% python3 -q
>>> import numpy as np
>>> from numpy import linalg as LA
>>> np.set_printoptions(precision=2, suppress=True, linewidth=140)
>>> F = np.load("m.npy")
>>> print(F)
[[-0.06 -0.59  0.06 -0.26 -0.43  0.62]
 [ 0.19 -0.49  0.6   0.56  0.07 -0.23]
 [ 0.38 -0.49 -0.68  0.11  0.37 -0.06]
 [ 0.88  0.32  0.08  0.01 -0.3   0.18]
 [-0.13 -0.05 -0.35  0.3  -0.76 -0.43]
 [-0.19  0.25 -0.19  0.72  0.05  0.58]]
>>> # orthonormal columns
>>> print(LA.norm(F, axis=1).argmax())
1
>>> print(round(LA.norm(F) ** 2 / LA.norm(F, 2) ** 2, 2))
6.0
>>> print(round(LA.norm(F, "nuc"), 2))
6.0
>>> arr = np.load("a.npy")
>>> print(arr)
[[ 2  0  0  0  0]
 [ 2 -2  0  0  0]
 [ 3  1  2  0  0]
 [ 2  0 -1 -2  0]
 [ 0 -2  3  1  2]]
>>> q, r_ = LA.qr(arr)
>>> print(np.round(np.trace(q @ q.T), 2))
5.0
>>> print(np.round(abs(r_[0, 0]), 2), np.round(LA.norm(arr[:, 0]), 2))
4.58 4.58
>>> rng = np.random.default_rng(98)
>>> labels = rng.permutation(5)
>>> B = arr[:, labels] * rng.choice([-1, 1], 5)
>>> print(B)
[[ 0  0 -2  0  0]
 [ 0  2 -2  0  0]
 [ 2 -1 -3  0  0]
 [-1  0 -2  0 -2]
 [ 3  2  0 -2  1]]
>>> left, _, vt = LA.svd(arr.T @ B)
>>> print(np.round(left @ vt, 2) + 0)
[[ 0.  0. -1.  0.  0.]
 [ 0. -1.  0.  0.  0.]
 [ 1.  0.  0.  0.  0.]
 [ 0.  0.  0.  0.  1.]
 [ 0.  0.  0. -1.  0.]]
>>> print(np.sort(np.abs(LA.eigvals(F))))
[1. 1. 1. 1. 1. 1.]
>>> print(np.allclose(F @ F.T, F.T @ F))
True
>>> print(round(LA.det(F), 2))
-1.0
>>> print((F - F.T) / 2)
[[ 0.   -0.39 -0.16 -0.57 -0.15  0.4 ]
 [ 0.39  0.    0.55  0.12  0.06 -0.24]
 [ 0.16 -0.55  0.    0.02  0.36  0.07]
 [ 0.57 -0.12 -0.02  0.   -0.3  -0.27]
 [ 0.15 -0.06 -0.36  0.3   0.   -0.24]
 [-0.4   0.24 -0.07  0.27  0.24  0.  ]]
>>> m1 = np.loadtxt("case7.csv", delimiter=",")
>>> print(m1)
[[1.   0.   0.   0.   0.   0.   0.   0.   0.  ]
 [0.   0.2  0.2  0.2  0.   0.2  0.   0.2  0.  ]
 [0.25 0.   0.25 0.   0.25 0.25 0.   0.   0.  ]
 [0.   0.2  0.   0.4  0.2  0.   0.   0.2  0.  ]
 [0.   0.   0.   0.   1.   0.   0.   0.   0.  ]
 [0.33 0.   0.   0.   0.33 0.33 0.   0.   0.  ]
 [0.   0.   0.   0.   0.   0.   1.   0.   0.  ]
 [0.   0.   0.   0.   0.   0.   0.5  0.5  0.  ]
 [0.   0.   0.25 0.   0.   0.   0.25 0.25 0.25]]
>>> print(LA.matrix_power(m1, 2))
[[1.   0.   0.   0.   0.   0.   0.   0.   0.  ]
 [0.12 0.08 0.09 0.12 0.16 0.16 0.1  0.18 0.  ]
 [0.4  0.   0.06 0.   0.4  0.15 0.   0.   0.  ]
 [0.   0.12 0.04 0.2  0.28 0.04 0.1  0.22 0.  ]
 [0.   0.   0.   0.   1.   0.   0.   0.   0.  ]
 [0.44 0.   0.   0.   0.44 0.11 0.   0.   0.  ]
 [0.   0.   0.   0.   0.   0.   1.   0.   0.  ]
 [0.   0.   0.   0.   0.   0.   0.75 0.25 0.  ]
 [0.06 0.   0.12 0.   0.06 0.06 0.44 0.19 0.06]]
>>> print(np.round(LA.matrix_power(m1, 100), 2) + 0)
[[1.   0.   0.   0.   0.   0.   0.   0.   0.  ]
 [0.27 0.   0.   0.   0.36 0.   0.36 0.   0.  ]
 [0.5  0.   0.   0.   0.5  0.   0.   0.   0.  ]
 [0.09 0.   0.   0.   0.45 0.   0.45 0.   0.  ]
 [0.   0.   0.   0.   1.   0.   0.   0.   0.  ]
 [0.5  0.   0.   0.   0.5  0.   0.   0.   0.  ]
 [0.   0.   0.   0.   0.   0.   1.   0.   0.  ]
 [0.   0.   0.   0.   0.   0.   1.   0.   0.  ]
 [0.17 0.   0.   0.   0.17 0.   0.67 0.   0.  ]]
>>> p = np.eye(9)[8]
>>> for _ in range(4):
...     p = p @ m1
...     print(p.round(2))
... 
[0.   0.   0.25 0.   0.   0.   0.25 0.25 0.25]
[0.06 0.   0.12 0.   0.06 0.06 0.44 0.19 0.06]
[0.11 0.   0.05 0.   0.11 0.05 0.55 0.11 0.02]
[0.14 0.   0.02 0.   0.14 0.03 0.61 0.06 0.  ]
>>> K = np.loadtxt("block17.csv", delimiter=",")
>>> print(K)
[[-1.22 -0.3  -0.23 -0.9  -0.18 -0.23 -0.95 -0.76]
 [ 0.38 -1.   -1.17  0.06  1.19 -0.11  0.05 -0.25]
 [ 0.23 -0.4  -0.15  1.02 -0.66 -1.3  -0.76  0.12]
 [ 0.38 -1.05  0.14 -0.91 -0.54  0.21 -0.27  1.22]
 [ 0.84 -0.16 -0.45 -0.53 -1.09 -0.1   0.67 -1.07]
 [-0.84 -0.06 -0.15 -0.32  0.03 -1.1   1.32  0.47]
 [ 0.69 -0.12  1.26 -0.62  0.78 -0.84 -0.13 -0.46]
 [-0.53 -1.27  0.85  0.75 -0.17  0.52  0.5  -0.52]]
>>> print(np.sort(LA.eigvals(arr)))
[-2. -2.  2.  2.  2.]
>>> B = LA.inv(K)
>>> print(np.allclose(B, K.T))
False
>>> print(B)
[[-0.31  0.1   0.06  0.1   0.21 -0.21  0.17 -0.13]
 [-0.07 -0.25 -0.1  -0.26 -0.04 -0.02 -0.03 -0.32]
 [-0.06 -0.29 -0.04  0.04 -0.11 -0.04  0.31  0.21]
 [-0.22  0.01  0.25 -0.23 -0.13 -0.08 -0.16  0.19]
 [-0.04  0.3  -0.17 -0.14 -0.27  0.01  0.19 -0.04]
 [-0.06 -0.03 -0.33  0.05 -0.03 -0.28 -0.21  0.13]
 [-0.24  0.01 -0.19 -0.07  0.17  0.33 -0.03  0.13]
 [-0.19 -0.06  0.03  0.31 -0.27  0.12 -0.12 -0.13]]
>>> print(LA.inv(B))
[[-1.22 -0.3  -0.23 -0.9  -0.18 -0.23 -0.95 -0.76]
 [ 0.38 -1.   -1.17  0.06  1.19 -0.11  0.05 -0.25]
 [ 0.23 -0.4  -0.15  1.02 -0.66 -1.3  -0.76  0.12]
 [ 0.38 -1.05  0.14 -0.91 -0.54  0.21 -0.27  1.22]
 [ 0.84 -0.16 -0.45 -0.53 -1.09 -0.1   0.67 -1.07]
 [-0.84 -0.06 -0.15 -0.32  0.03 -1.1   1.32  0.47]
 [ 0.69 -0.12  1.26 -0.62  0.78 -0.84 -0.13 -0.46]
 [-0.53 -1.27  0.85  0.75 -0.17  0.52  0.5  -0.52]]
>>> print(np.round(K @ B, 2) + 0)
[[1. 0. 0. 0. 0. 0. 0. 0.]
 [0. 1. 0. 0. 0. 0. 0. 0.]
 [0. 0. 1. 0. 0. 0. 0. 0.]
 [0. 0. 0. 1. 0. 0. 0. 0.]
 [0. 0. 0. 0. 1. 0. 0. 0.]
 [0. 0. 0. 0. 0. 1. 0. 0.]
 [0. 0. 0. 0. 0. 0. 1. 0.]
 [0. 0. 0. 0. 0. 0. 0. 1.]]
>>> print(np.round(LA.slogdet(K)[0], 2))
-1.0
>>> print(round(LA.cond(K), 2))
1.0
>>> print((np.abs(B) > 1e-9).astype(int))
[[1 1 1 1 1 1 1 1]
 [1 1 1 1 1 1 1 1]
 [1 1 1 1 1 1 1 1]
 [1 1 1 1 1 1 1 1]
 [1 1 1 1 1 1 1 1]
 [1 1 1 1 1 1 1 1]
 [1 1 1 1 1 1 1 1]
 [1 1 1 1 1 1 1 1]]
>>> labels = rng.permutation(8)
>>> print(labels)
[5 0 6 7 3 4 2 1]
>>> B = K[labels][:, labels]
>>> print(round(np.trace(B), 2))
-6.12
>>> print(np.sort(np.abs(LA.eigvals(B))))
[2. 2. 2. 2. 2. 2. 2. 2.]
>>> print(B)
[[-1.1  -0.84  1.32  0.47 -0.32  0.03 -0.15 -0.06]
 [-0.23 -1.22 -0.95 -0.76 -0.9  -0.18 -0.23 -0.3 ]
 [-0.84  0.69 -0.13 -0.46 -0.62  0.78  1.26 -0.12]
 [ 0.52 -0.53  0.5  -0.52  0.75 -0.17  0.85 -1.27]
 [ 0.21  0.38 -0.27  1.22 -0.91 -0.54  0.14 -1.05]
 [-0.1   0.84  0.67 -1.07 -0.53 -1.09 -0.45 -0.16]
 [-1.3   0.23 -0.76  0.12  1.02 -0.66 -0.15 -0.4 ]
 [-0.11  0.38  0.05 -0.25  0.06  1.19 -1.17 -1.  ]]
>>> print(np.diag(B))
[-1.1  -1.22 -0.13 -0.52 -0.91 -1.09 -0.15 -1.  ]
>>> A = np.loadtxt("sample12.csv", delimiter=",")
>>> print(A)
[[ 1. -2.  0.  0.  0.  0.  0.  0.  0.  0.  0.  0.  0.]
 [-2. -1. -2.  0.  0.  0.  0.  0.  0.  0.  0.  0.  0.]
 [ 0. -2.  0. -2.  0.  0.  0.  0.  0.  0.  0.  0.  0.]
 [ 0.  0. -2. -2. -2.  0.  0.  0.  0.  0.  0.  0.  0.]
 [ 0.  0.  0. -2. -2. -2.  0.  0.  0.  0.  0.  0.  0.]
 [ 0.  0.  0.  0. -2.  0. -2.  0.  0.  0.  0.  0.  0.]
 [ 0.  0.  0.  0.  0. -2. -1. -2.  0.  0.  0.  0.  0.]
 [ 0.  0.  0.  0.  0.  0. -2. -1. -2.  0.  0.  0.  0.]
 [ 0.  0.  0.  0.  0.  0.  0. -2. -2. -2.  0.  0.  0.]
 [ 0.  0.  0.  0.  0.  0.  0.  0. -2. -1. -2.  0.  0.]
 [ 0.  0.  0.  0.  0.  0.  0.  0.  0. -2.  1. -2.  0.]
 [ 0.  0.  0.  0.  0.  0.  0.  0.  0.  0. -2.  2. -2.]
 [ 0.  0.  0.  0.  0.  0.  0.  0.  0.  0.  0. -2.  2.]]
>>> W = np.array([[1, 2, 0, 1, 0, 1],
...     [0, 2, 0, 1, 1, 1],
...     [1, 0, 0, 2, 2, 0],
...     [2, 1, 2, 1, 2, 0],
...     [0, 1, 0, 2, 2, 1],
...     [1, 2, 0, 1, 2, 0],
...     [2, 2, 1, 0, 1, 1],
...     [0, 1, 2, 2, 1, 2],
...     [1, 1, 0, 0, 2, 0],
...     [2, 0, 1, 0, 0, 1],
...     [2, 1, 0, 1, 1, 0],
...     [1, 0, 1, 2, 1, 0],
...     [1, 0, 2, 1, 2, 1]])
>>> b = np.array([-1, -4, 1, 4, -3, 0])
>>> H = np.maximum(A @ W + b, 0)
>>> print((H > 0).astype(int))
[[0 0 1 1 0 0]
 [0 0 1 0 0 0]
 [0 0 0 0 0 0]
 [0 0 0 0 0 0]
 [0 0 0 0 0 0]
 [0 0 0 0 0 0]
 [0 0 0 0 0 0]
 [0 0 0 1 0 0]
 [0 0 0 0 0 0]
 [0 0 0 1 0 0]
 [0 0 0 1 0 0]
 [0 0 0 1 0 0]
 [0 0 1 1 0 1]]
>>> basis = np.array([[3, 1], [0, -2], [0, -1], [2, -3], [-3, 2], [1, 1]])
>>> print(W @ basis)
[[ 6 -5]
 [ 0 -4]
 [ 1 -1]
 [ 2 -1]
 [-1 -3]
 [-1 -2]
 [ 4  0]
 [ 3 -6]
 [-3  3]
 [ 7  2]
 [ 5 -1]
 [ 4 -4]
 [ 0  1]]
>>> W0 = np.load("data.npy")
>>> print(W0)
[[-0.52 -0.85 -0.35  0.2  -2.04  1.48 -0.59 -0.17  2.61]
 [ 0.6  -4.    0.53 -2.1  -2.65 -0.86  0.99 -0.32  0.97]
 [-0.64  0.   -0.27  1.33 -0.72  0.31 -0.68  1.02  0.53]
 [-0.16  3.81 -1.07  0.69  2.09  1.97 -0.9   0.41 -0.59]
 [-0.4  -2.05  1.08  0.75 -1.1  -1.56  0.34 -0.92  1.02]
 [ 0.2  -0.53  1.13 -0.3   0.66 -1.34  0.79 -2.17  0.25]
 [ 0.64  0.5  -0.38 -0.96  0.96 -0.22  0.32  1.   -2.02]]
>>> print(np.allclose(W0[:-1].T @ LA.lstsq(W0[:-1].T, W0[-1])[0], W0[-1]))
True
>>> print(np.unique(W0.round(6), axis=0).shape)
(7, 9)
>>> print(np.round(np.trace(LA.pinv(W0) @ W0), 2))
4.0
>>> print(np.count_nonzero(W0))
62
>>> print(W0.sum(axis=0))
[-0.28 -3.12  0.67 -0.39 -2.8  -0.22  0.27 -1.15  2.77]
>>> print(W0.mean(axis=0))
[-0.04 -0.45  0.1  -0.06 -0.4  -0.03  0.04 -0.16  0.4 ]
>>> mat = np.array([[0.19, -6.48, -0.52],
...     [-0.71, -4.64, 2.27],
...     [0.16, -18.97, -1.38],
...     [0.44, -20.49, 1.03],
...     [0.61, 4.17, 1.02],
...     [0.05, -2.23, -1.26],
...     [-0.01, -17.39, -1.22],
...     [-0.12, -4.85, -0.72],
...     [0.49, 0.21, -5.53],
...     [-0.32, 0.2, -1.67],
...     [-0.18, -11.21, 6.19],
...     [-0.38, 20.38, 0.21],
...     [0.04, 14.04, 0.55],
...     [-0.45, -7.65, -3.17],
...     [-0.11, -8.07, -1.22],
...     [-0.09, -21.99, 3.74],
...     [-0.01, 3.42, -0.85],
...     [-0.16, 13.84, -2.07],
...     [-0.55, -2.1, 0.02],
...     [0.4, 5.48, 0.29],
...     [0.15, -22.77, -0.92]])
>>> dist = LA.norm(mat[:, None] - mat[None], axis=-1)
>>> print(np.unravel_index(dist.round(6).argmax(), dist.shape))
(np.int64(11), np.int64(20))
>>> print(dist[:5, :5])
[[ 0.    3.46 12.52 14.1  10.77]
 [ 3.46  0.   14.81 15.94  9.  ]
 [12.52 14.81  0.    2.86 23.27]
 [14.1  15.94  2.86  0.   24.66]
 [10.77  9.   23.27 24.66  0.  ]]
>>> print(dist.shape)
(21, 21)
>>> print(np.flatnonzero(dist[2] < dist.mean() / 2))
[ 2  3  6 15 20]
>>> B = mat / LA.norm(mat, axis=1, keepdims=True)
>>> C2 = B @ B.T
>>> print(C2[3])
[ 0.99  0.91  0.99  1.   -0.95  0.84  0.99  0.98 -0.09 -0.17  0.9  -1.   -1.    0.9   0.98  0.99 -0.98 -1.    0.96 -0.99  1.  ]
>>> print((C2 - 2 * np.eye(21)).round(6).argmax(axis=1))
[ 2 10  6 20 19 13  2 14  9  8  1 12 11  5  7  3 17 16 20 12  6]
>>> print(np.round(np.degrees(np.arccos(np.clip(C2[3, 20], -1, 1))), 2))
5.26
>>> basis = mat[[14, 6]].astype(float)
>>> for _ in range(4):
...     labels = LA.norm(mat[:, None] - basis, axis=-1).argmin(axis=1)
...     basis = np.array([mat[labels == j].mean(axis=0) for j in range(2)])
... 
>>> print(labels)
[0 0 1 1 0 0 1 0 0 0 1 0 0 0 0 1 0 0 0 0 1]
>>> print(basis)
[[ -0.07   1.71  -0.84]
 [  0.08 -18.8    1.24]]
>>> feats = np.loadtxt("test0.csv", delimiter=",")
>>> print(feats)
[[ 0. -2. -5. -1.  5. -3.  1.  8.  0.  6. -4.  0.  3. -1.  3.]
 [ 0.  0. -4. -3. -8.  8.  6.  4.  9. -4. -2. -8. -5. -6. -4.]
 [ 0.  0.  0. -3. -4.  5.  1.  5. -6.  1.  9.  6. -7. -5.  7.]
 [ 0.  0.  0.  0. -5. -1. -8. -3. -4.  0. -4.  7.  0. -9.  4.]
 [ 0.  0.  0.  0.  0.  9. -9.  2.  2. -5.  8.  8.  5.  6. -1.]
 [ 0.  0.  0.  0.  0.  0. -7. -7. -7.  1.  8.  4. -7. -2.  5.]
 [ 0.  0.  0.  0.  0.  0.  0.  7.  6. -4.  7. -4. -4.  2.  3.]
 [ 0.  0.  0.  0.  0.  0.  0.  0.  8.  7. -2. -7. -9.  0.  0.]
 [ 0.  0.  0.  0.  0.  0.  0.  0.  0.  2. -5.  0.  1.  2. -9.]
 [ 0.  0.  0.  0.  0.  0.  0.  0.  0.  0.  9.  9.  9.  4.  3.]
 [ 0.  0.  0.  0.  0.  0.  0.  0.  0.  0.  0. -6.  5.  3.  0.]
 [ 0.  0.  0.  0.  0.  0.  0.  0.  0.  0.  0.  0. -3.  2. -5.]
 [ 0.  0.  0.  0.  0.  0.  0.  0.  0.  0.  0.  0.  0.  9.  6.]
 [ 0.  0.  0.  0.  0.  0.  0.  0.  0.  0.  0.  0.  0.  0. -4.]
 [ 0.  0.  0.  0.  0.  0.  0.  0.  0.  0.  0.  0.  0.  0.  0.]]
>>> left, sig, vt = LA.svd(K, full_matrices=False)
>>> print(sig)
[2. 2. 2. 2. 2. 2. 2. 2.]
>>> print(np.round(np.sqrt((sig ** 2).sum()), 2), round(LA.norm(K), 2))
5.66 5.66
>>> print(np.cumsum(sig ** 2) / np.sum(sig ** 2))
[0.13 0.25 0.38 0.5  0.63 0.75 0.88 1.  ]
>>> print(np.prod(np.diag(feats)), round(LA.det(feats), 2))
0.0 0.0
>>> print(LA.matrix_rank(feats - feats[0, 0] * np.eye(15)))
14
>>> print(LA.cond(feats) > 100)
True
>>> print(np.round(LA.norm(feats, 2) / LA.norm(feats), 2))
0.56
>>> r = LA.matrix_rank(feats)
>>> print(r)
14
>>> null = LA.svd(feats)[2][r:].T
>>> print([int(LA.matrix_rank(feats[:i])) for i in range(1, len(feats) + 1)])
[1, 2, 3, 4, 5, 6, 7, 8, 9, 10, 11, 12, 13, 14, 14]
>>> print([int(LA.matrix_rank(np.delete(feats, i, axis=0))) for i in range(15)])
[13, 13, 13, 13, 13, 13, 13, 13, 13, 13, 13, 13, 13, 13, 14]
>>> print(feats @ null)
[[0.]
 [0.]
 [0.]
 [0.]
 [0.]
 [0.]
 [0.]
 [0.]
 [0.]
 [0.]
 [0.]
 [0.]
 [0.]
 [0.]
 [0.]]
>>> print(np.allclose(feats @ null, 0))
True
